% ipython --no-banner

In [1]: import numpy as np

In [2]: import numpy.linalg as la

In [3]: np.set_printoptions(precision=2, suppress=True, linewidth=140, legacy="1.25")

In [4]: W0 = np.array([[-0.97, 1.98, 0.03],
   ...:     [-1.0, 2.01, 0.0],
   ...:     [-0.99, 2.02, -0.02],
   ...:     [-1.02, 2.02, 0.01],
   ...:     [-0.99, 2.01, -0.01],
   ...:     [-1.02, 2.02, -0.02],
   ...:     [-2.0, 0.02, -2.01],
   ...:     [-2.02, 0.0, -1.96],
   ...:     [-2.02, 0.01, -2.02],
   ...:     [-1.97, 0.01, -2.0],
   ...:     [-2.01, 0.0, -1.98],
   ...:     [-2.0, 0.0, -2.03],
   ...:     [0.99, -1.01, -2.03],
   ...:     [1.02, -0.99, -2.0],
   ...:     [0.99, -1.0, -1.99],
   ...:     [1.0, -0.97, -1.99],
   ...:     [0.99, -0.99, -2.0],
   ...:     [1.0, -1.01, -2.01]])

In [5]: gram = np.cov(W0, rowvar=False)

In [6]: np.round(np.median(W0, axis=0), 2) + 0
Out[6]: array([-1.  ,  0.  , -1.99])

In [7]: np.corrcoef(W0.T)
Out[7]: 
array([[ 1.  , -0.5 , -0.19],
       [-0.5 ,  1.  ,  0.95],
       [-0.19,  0.95,  1.  ]])

In [8]: np.argwhere(np.triu(np.abs(np.corrcoef(W0.T)) > 0.8, 1))
Out[8]: array([[1, 2]])

In [9]: gram
Out[9]: 
array([[ 1.65, -0.82, -0.24],
       [-0.82,  1.65,  1.18],
       [-0.24,  1.18,  0.94]])

In [10]: W0.std(axis=0)
Out[10]: array([1.25, 1.25, 0.94])

In [11]: A2 = W0 / np.sqrt((W0 ** 2).mean(axis=1, keepdims=True))

In [12]: la.norm(A2, axis=1)
Out[12]: array([1.73, 1.73, 1.73, 1.73, 1.73, 1.73, 1.73, 1.73, 1.73, 1.73, 1.73, 1.73, 1.73, 1.73, 1.73, 1.73, 1.73, 1.73])

In [13]: la.matrix_rank(A2) == la.matrix_rank(W0)
Out[13]: True

In [14]: la.matrix_rank(W0 - W0.mean(axis=1, keepdims=True))
Out[14]: 2

In [15]: A2 = np.array([[-1, 2], [-1, 2], [-1, -3]])

In [16]: la.matrix_rank(np.vstack([W0, A2.T]))
Out[16]: 3

In [17]: la.matrix_rank(W0 @ A2)
Out[17]: 2

In [18]: W2 = W0[[10, 4]].astype(float)

In [19]: for _ in range(4):
    ...:     lab = la.norm(W0[:, None] - W2, axis=-1).argmin(axis=1)
    ...:     W2 = np.array([W0[lab == j].mean(axis=0) for j in range(2)])
    ...: 

In [20]: lab
Out[20]: array([1, 1, 1, 1, 1, 1, 0, 0, 0, 0, 0, 0, 0, 0, 0, 0, 0, 0])

In [21]: np.bincount(lab)
Out[21]: array([12,  6])

In [22]: np.abs(W2[1] - W2[0]).argmax()
Out[22]: 1

In [23]: W2.round(2) + 0
Out[23]: 
array([[-0.5 , -0.49, -2.  ],
       [-1.  ,  2.01,  0.  ]])

In [24]: W2[1] - W2[0]
Out[24]: array([-0.5,  2.5,  2. ])

In [25]: cen = (W0 - W0.mean(axis=0)) / W0.std(axis=0)

In [26]: np.argwhere(np.abs(cen) > 2)
Out[26]: array([], shape=(0, 2), dtype=int64)

In [27]: b = la.lstsq(np.delete(cen, 1, axis=1), cen[:, 1])[0]

In [28]: b
Out[28]: array([-0.33,  0.88])

In [29]: round(float(1 - np.var(cen[:, 1] - np.delete(cen, 1, axis=1) @ b)), 2)
Out[29]: 1.0

In [30]: np.abs(b).argmax()
Out[30]: 1

In [31]: m1 = np.load("x.npy")

In [32]: m1
Out[32]: 
array([[1, 0, 0, 0],
       [0, 0, 1, 0],
       [0, 0, 0, 1],
       [0, 1, 0, 0]])

In [33]: th = np.radians(90)

In [34]: r_ = np.eye(4)

In [35]: r_[2, 2] = r_[0, 0] = np.cos(th)

In [36]: r_[2, 0], r_[0, 2] = -np.sin(th), np.sin(th)

In [37]: r_.round(2) + 0
Out[37]: 
array([[ 0.,  0.,  1.,  0.],
       [ 0.,  1.,  0.,  0.],
       [-1.,  0.,  0.,  0.],
       [ 0.,  0.,  0.,  1.]])

In [38]: A2 = m1 @ r_.T

In [39]: la.svd(m1, compute_uv=False), la.svd(A2, compute_uv=False)
Out[39]: (array([1., 1., 1., 1.]), array([1., 1., 1., 1.]))

In [40]: np.allclose(la.norm(m1, axis=1), la.norm(A2, axis=1))
Out[40]: True

In [41]: m1.sum(axis=1)
Out[41]: array([1, 1, 1, 1])

In [42]: np.sort(np.abs(la.eigvals(m1)))[::-1]
Out[42]: array([1., 1., 1., 1.])

In [43]: p = np.eye(4)[3]

In [44]: for _ in range(3):
    ...:     p = p @ m1
    ...:     print(p.round(2))
    ...: 
[0. 1. 0. 0.]
[0. 0. 1. 0.]
[0. 0. 0. 1.]

In [45]: q, r_ = la.qr(m1)

In [46]: abs(r_[0, 0]), round(float(la.norm(m1[:, 0])), 2)
Out[46]: (1.0, 1.0)

In [47]: np.trace(q @ q.T)
Out[47]: 4.0

In [48]: np.abs(np.diag(r_))
Out[48]: array([1., 1., 1., 1.])

In [49]: np.allclose(r_.T @ r_, m1.T @ m1)
Out[49]: True

In [50]: q.T @ q
Out[50]: 
array([[1., 0., 0., 0.],
       [0., 1., 0., 0.],
       [0., 0., 1., 0.],
       [0., 0., 0., 1.]])

In [51]: E = np.array([[-0.28, -0.96], [-0.96, 0.28]])

In [52]: u = np.array([2, 0])

In [53]: A2 = E + np.outer(u, np.eye(2)[1])

In [54]: A2
Out[54]: 
array([[-0.28,  1.04],
       [-0.96,  0.28]])

In [55]: la.matrix_rank(A2 - E)
Out[55]: 1

In [56]: A2 = E / np.sqrt((E ** 2).mean(axis=1, keepdims=True))

In [57]: la.norm(A2, axis=1)
Out[57]: array([1.41, 1.41])

In [58]: rng = np.random.default_rng(88)

In [59]: A2 = E + rng.integers(-2, 3, (2, 1)) @ rng.integers(-2, 3, (1, 2))

In [60]: A2
Out[60]: 
array([[-0.28, -0.96],
       [-2.96, -0.72]])

In [61]: la.svd(A2 - E, compute_uv=False)
Out[61]: array([2.24, 0.  ])

In [62]: A2 - E
Out[62]: 
array([[ 0.,  0.],
       [-2., -1.]])

In [63]: vec = np.array([2, 1])

In [64]: y = E @ vec

In [65]: b, lr = np.zeros(2), 1 / la.norm(E, 2) ** 2

In [66]: for i in range(3):
    ...:     b -= lr * E.T @ (E @ b - y)
    ...:     if i % 1 == 0: print(i, round(la.norm(E @ b - y), 2))
    ...: 
0 0.0
1 0.0
2 0.0

In [67]: b
Out[67]: array([2., 1.])

In [68]: round(float(la.cond(E)), 2)
Out[68]: 1.0

In [69]: u = np.array([0, 3, 1]) + 0.5

In [70]: data = np.outer(u, u) / (u @ u)

In [71]: data
Out[71]: 
array([[0.02, 0.12, 0.05],
       [0.12, 0.83, 0.36],
       [0.05, 0.36, 0.15]])

In [72]: vec = np.array([2, 1, 2])

In [73]: a = np.maximum(data @ vec, 0)

In [74]: np.flatnonzero(a > 1e-9)
Out[74]: array([0, 1, 2])

In [75]: np.maximum(data @ vec, 0) - np.maximum(-data @ vec, 0)
Out[75]: array([0.25, 1.78, 0.76])

In [76]: a
Out[76]: array([0.25, 1.78, 0.76])

In [77]: np.maximum(data @ (3 * vec), 0)
Out[77]: array([0.76, 5.34, 2.29])

In [78]: q, r_ = la.qr(W0)

In [79]: np.allclose(r_.T @ r_, W0.T @ W0)
Out[79]: True

In [80]: q
Out[80]: 
array([[-0.16, -0.33, -0.17],
       [-0.17, -0.33, -0.18],
       [-0.16, -0.33, -0.18],
       [-0.17, -0.33, -0.17],
       [-0.16, -0.33, -0.18],
       [-0.17, -0.33, -0.18],
       [-0.33,  0.21, -0.09],
       [-0.34,  0.22, -0.08],
       [-0.34,  0.22, -0.09],
       [-0.33,  0.21, -0.1 ],
       [-0.33,  0.22, -0.08],
       [-0.33,  0.22, -0.1 ],
       [ 0.16,  0.11, -0.36],
       [ 0.17,  0.1 , -0.36],
       [ 0.16,  0.11, -0.35],
       [ 0.17,  0.1 , -0.36],
       [ 0.16,  0.11, -0.36],
       [ 0.17,  0.11, -0.36]])

In [81]: np.round(q @ r_, 2) + 0
Out[81]: 
array([[-0.97,  1.98,  0.03],
       [-1.  ,  2.01,  0.  ],
       [-0.99,  2.02, -0.02],
       [-1.02,  2.02,  0.01],
       [-0.99,  2.01, -0.01],
       [-1.02,  2.02, -0.02],
       [-2.  ,  0.02, -2.01],
       [-2.02,  0.  , -1.96],
       [-2.02,  0.01, -2.02],
       [-1.97,  0.01, -2.  ],
       [-2.01,  0.  , -1.98],
       [-2.  ,  0.  , -2.03],
       [ 0.99, -1.01, -2.03],
       [ 1.02, -0.99, -2.  ],
       [ 0.99, -1.  , -1.99],
       [ 1.  , -0.97, -1.99],
       [ 0.99, -0.99, -2.  ],
       [ 1.  , -1.01, -2.01]])

In [82]: r_
Out[82]: 
array([[ 6.  , -3.01,  2.01],
       [ 0.  , -4.59, -3.9 ],
       [ 0.  ,  0.  ,  5.37]])

In [83]: np.round(np.trace(q @ q.T), 2)
Out[83]: 3.0

In [84]: np.abs(np.diag(r_))
Out[84]: array([6.  , 4.59, 5.37])
